% ipython --no-banner

In [1]: import numpy as np

In [2]: from numpy import linalg as LA

In [3]: np.set_printoptions(precision=3, suppress=True, linewidth=120, floatmode="fixed")

In [4]: def tidy(a):
   ...:     return np.round(a, 3) + 0
   ...: 

In [5]: M = np.array([[-3, 0, 0], [0, 3, 0], [0, 1, -2]])

In [6]: print(tidy(np.sort(LA.eigvals(M))))
[-3.000 -2.000  3.000]

In [7]: print(LA.matrix_power(M - np.diag(np.diag(M)), 3))
[[0 0 0]
 [0 0 0]
 [0 0 0]]

In [8]: print(np.prod(np.diag(M)), tidy(LA.det(M)))
18 18.0

In [9]: print(M @ M)
[[9 0 0]
 [0 9 0]
 [0 1 4]]

In [10]: print([int(LA.matrix_rank(LA.matrix_power(M, p))) for p in range(1, 4)])
[3, 3, 3]

In [11]: rng = np.random.default_rng(49700)

In [12]: labels = rng.permutation(3)

In [13]: Y = M[:, labels] * rng.choice([-1, 1], 3)

In [14]: print(Y)
[[ 0 -3  0]
 [-3  0  0]
 [-1  0  2]]

In [15]: Uu, _, Vh = LA.svd(M.T @ Y)

In [16]: print(tidy(LA.lstsq(M, Y)[0]))
[[ 0.000  1.000  0.000]
 [-1.000  0.000  0.000]
 [ 0.000  0.000 -1.000]]

In [17]: print(labels)
[1 0 2]

In [18]: print(tidy(Uu @ Vh))
[[ 0.000  1.000  0.000]
 [-1.000  0.000  0.000]
 [ 0.000  0.000 -1.000]]

In [19]: gram = M.T @ M

In [20]: print(gram)
[[ 9  0  0]
 [ 0 10 -2]
 [ 0 -2  4]]

In [21]: print(LA.matrix_rank(gram))
3

In [22]: A = np.loadtxt("x.csv", delimiter=",")

In [23]: print(tidy(A))
[[ 4.034  2.016  0.002]
 [ 1.644  0.971 -0.149]
 [ 2.495  3.326 -2.078]
 [ 1.917  1.015 -0.056]
 [ 3.059  3.167 -1.637]
 [-1.656 -2.329  1.501]
 [-1.062 -0.661  0.130]
 [-5.915 -6.651  3.694]
 [ 0.743  0.872 -0.501]
 [ 2.546  2.099 -0.826]
 [ 1.986  1.692 -0.699]
 [ 0.793 -0.166  0.562]
 [ 0.858  0.968 -0.540]
 [ 3.300  3.924 -2.273]
 [ 0.749  2.869 -2.495]
 [ 2.902  2.907 -1.456]
 [ 0.158  0.536 -0.458]
 [ 2.499  2.685 -1.435]
 [ 2.939  2.330 -0.861]
 [-3.640 -2.842  1.022]
 [-0.899  0.241 -0.691]
 [ 1.661  2.225 -1.394]
 [-2.299 -2.916  1.767]
 [-2.199 -1.179  0.080]
 [ 1.640  2.496 -1.677]
 [-0.399 -1.566  1.367]]

In [24]: D = LA.norm(A[:, None] - A[None], axis=-1)

In [25]: print(D[9].round(6).argsort(kind="stable")[:4])
[ 9 18 10 17]

In [26]: print(D.mean(axis=1).argmax())
7

In [27]: print(tidy(D[:5, :5]))
[[0.000 2.613 2.900 2.343 2.227]
 [2.613 0.000 3.161 0.292 3.006]
 [2.900 3.161 0.000 3.125 0.734]
 [2.343 0.292 3.125 0.000 2.904]
 [2.227 3.006 0.734 2.904 0.000]]

In [28]: print(LA.matrix_rank(D ** 2))
4

In [29]: print(np.unravel_index(D.round(6).argmax(), D.shape))
(np.int64(7), np.int64(13))

In [30]: r = LA.matrix_rank(A)

In [31]: print(r)
2

In [32]: ns = LA.svd(A)[2][r:].T

In [33]: print(np.allclose(A @ ns, 0))
True

In [34]: print([int(LA.matrix_rank(A[:, :j + 1])) for j in range(3)])
[1, 2, 2]

In [35]: Uu, sigma, Vh = LA.svd(A)

In [36]: print(np.argmax(sigma[:-1] / (sigma[1:] + 1e-6)) + 1)
2

In [37]: print(tidy(sigma))
[18.719  4.385  0.000]

In [38]: Y = Uu[:, :2] @ np.diag(sigma[:2]) @ Vh[:2]

In [39]: print(LA.matrix_rank(A, rtol=0.05))
2

In [40]: print(tidy(Y))
[[ 4.034  2.016  0.002]
 [ 1.644  0.971 -0.149]
 [ 2.495  3.326 -2.078]
 [ 1.917  1.015 -0.056]
 [ 3.059  3.167 -1.637]
 [-1.656 -2.329  1.501]
 [-1.062 -0.661  0.130]
 [-5.915 -6.651  3.694]
 [ 0.743  0.872 -0.501]
 [ 2.546  2.099 -0.826]
 [ 1.986  1.692 -0.699]
 [ 0.793 -0.166  0.562]
 [ 0.858  0.968 -0.540]
 [ 3.300  3.924 -2.273]
 [ 0.749  2.869 -2.495]
 [ 2.902  2.907 -1.456]
 [ 0.158  0.536 -0.458]
 [ 2.499  2.685 -1.435]
 [ 2.939  2.330 -0.861]
 [-3.640 -2.842  1.022]
 [-0.899  0.241 -0.691]
 [ 1.661  2.225 -1.394]
 [-2.299 -2.916  1.767]
 [-2.199 -1.179  0.080]
 [ 1.640  2.496 -1.677]
 [-0.399 -1.566  1.367]]

In [41]: print(tidy(LA.det(M)))
18.0

In [42]: print((M != 0).astype(int))
[[1 0 0]
 [0 1 0]
 [0 1 1]]

In [43]: print(tidy(np.trace(LA.pinv(A) @ A)))
2.0

In [44]: print(np.unique(A.round(6), axis=0).shape)
(26, 3)

In [45]: print(LA.lstsq(A[:-1].T, A[-1])[2])
2

In [46]: print(np.allclose(A[:-1].T @ LA.lstsq(A[:-1].T, A[-1])[0], A[-1]))
True

In [47]: u = np.array([1, 0, -1, 0])

In [48]: r1 = np.array([-2, 0, 3])

In [49]: data = u[:, None] + r1[None, :]

In [50]: print(data)
[[-1  1  4]
 [-2  0  3]
 [-3 -1  2]
 [-2  0  3]]

In [51]: print(np.allclose(data[:-1].T @ LA.lstsq(data[:-1].T, data[-1])[0], data[-1]))
True

In [52]: print(LA.lstsq(data[:-1].T, data[-1])[2])
2

In [53]: try:
    ...:     LA.inv(data)
    ...: except LA.LinAlgError as e:
    ...:     print(e)
    ...: 
Last 2 dimensions of the array must be square

In [54]: print(tidy(np.trace(LA.pinv(data) @ data)))
2.0

In [55]: u, r1 = M[1], M[0]

In [56]: print(u @ r1)
0

In [57]: pr = (u @ r1) / (u @ u) * u

In [58]: print(np.outer(u, r1))
[[ 0  0  0]
 [-9  0  0]
 [ 0  0  0]]

In [59]: Uu, sigma, Vh = LA.svd(data)

In [60]: print(np.argmax(sigma[:-1] / (sigma[1:] + 1e-6)) + 1)
2

In [61]: Y = Uu[:, :2] @ np.diag(sigma[:2]) @ Vh[:2]

In [62]: print(tidy(LA.norm(data - Y) / LA.norm(data)))
0.0

In [63]: print(LA.matrix_rank(Y))
2

In [64]: print(tidy(LA.norm(data - Y, 2)), tidy(sigma[2]))
0.0 0.0

In [65]: x0 = np.array([0, 2, 1])

In [66]: print(data @ (2 * x0))
[12  6  0  6]

In [67]: x0 @ data
---------------------------------------------------------------------------
ValueError                                Traceback (most recent call last)
Cell In[67], line 1
----> 1 x0 @ data

ValueError: matmul: Input operand 1 has a mismatch in its core dimension 0, with gufunc signature (n?,k),(k,m?)->(n?,m?) (size 4 is different from 3)

In [68]: print(np.einsum("ij,j->i", data, x0))
[6 3 0 3]

In [69]: print((data * x0).sum(axis=1))
[6 3 0 3]

In [70]: print((data @ x0).argmax())
0

In [71]: print(data @ np.eye(3)[2])
[4.000 3.000 2.000 3.000]

In [72]: Y = np.array([[2, 4, 4], [3, 4, 3]])

In [73]: Z = np.kron(Y, data)

In [74]: print(LA.matrix_rank(Z))
4

In [75]: F = np.array([[3.0, 0.0, 2.0, 0.0],
    ...:     [0.0, 3.0, 0.0, 0.0],
    ...:     [2.0, 0.0, 3.0, 0.0],
    ...:     [0.0, 0.0, 0.0, 3.0]])

In [76]: print(F)
[[3.000 0.000 2.000 0.000]
 [0.000 3.000 0.000 0.000]
 [2.000 0.000 3.000 0.000]
 [0.000 0.000 0.000 3.000]]

In [77]: Y = LA.inv(F)

In [78]: print(np.allclose(Y, F.T))
False

In [79]: print(tidy(F @ Y))
[[1.000 0.000 0.000 0.000]
 [0.000 1.000 0.000 0.000]
 [0.000 0.000 1.000 0.000]
 [0.000 0.000 0.000 1.000]]

In [80]: print((np.abs(Y) > 1e-9).astype(int))
[[1 0 1 0]
 [0 1 0 0]
 [1 0 1 0]
 [0 0 0 1]]

In [81]: print(tidy(LA.det(F) * Y))
[[ 27.000   0.000 -18.000   0.000]
 [  0.000  15.000   0.000   0.000]
 [-18.000   0.000  27.000   0.000]
 [  0.000   0.000   0.000  15.000]]

In [82]: print(tidy(LA.inv(Y)))
[[3.000 0.000 2.000 0.000]
 [0.000 3.000 0.000 0.000]
 [2.000 0.000 3.000 0.000]
 [0.000 0.000 0.000 3.000]]

In [83]: X = np.array([[4.0, 1.0, 1.0], [1.0, 4.0, 1.0], [1.0, 1.0, 4.0]])

In [84]: print(X)
[[4.000 1.000 1.000]
 [1.000 4.000 1.000]
 [1.000 1.000 4.000]]

In [85]: vals, V = LA.eigh(X)

In [86]: print(tidy(V.T @ X @ V))
[[3.000 0.000 0.000]
 [0.000 3.000 0.000]
 [0.000 0.000 6.000]]

In [87]: print(tidy(np.abs(V[:, -1])))
[0.577 0.577 0.577]

In [88]: print(tidy(V @ np.diag(vals) @ V.T))
[[4.000 1.000 1.000]
 [1.000 4.000 1.000]
 [1.000 1.000 4.000]]

In [89]: print(tidy(LA.eigvalsh(X @ X)))
[ 9.000  9.000 36.000]

In [90]: W1 = np.array([[3, -2, -2, 7, -7, -4], [-8, 5, -7, -4, 9, -4], [8, 0, 0, -8, 4, -3]])

In [91]: c = np.array([-1, 1, 1, -1, 2, 1])

In [92]: act = np.maximum(X @ W1 + c, 0)

In [93]: print(LA.matrix_rank(act))
3

In [94]: print(act)
[[11.000  0.000  0.000 15.000  0.000  0.000]
 [ 0.000 19.000  0.000  0.000 35.000  0.000]
 [26.000  4.000  0.000  0.000 20.000  0.000]]

In [95]: print((act > 0).astype(int))
[[1 0 0 1 0 0]
 [0 1 0 0 1 0]
 [1 1 0 0 1 0]]

In [96]: Z = np.array([[0, 1, 0],
    ...:     [-4, 5, -1],
    ...:     [-1, -4, 1],
    ...:     [2, -1, -5],
    ...:     [-2, 3, 5],
    ...:     [-1, 3, 3]])

In [97]: print(act @ Z)
[[  30.000   -4.000  -75.000]
 [-146.000  200.000  156.000]
 [ -56.000  106.000   96.000]]
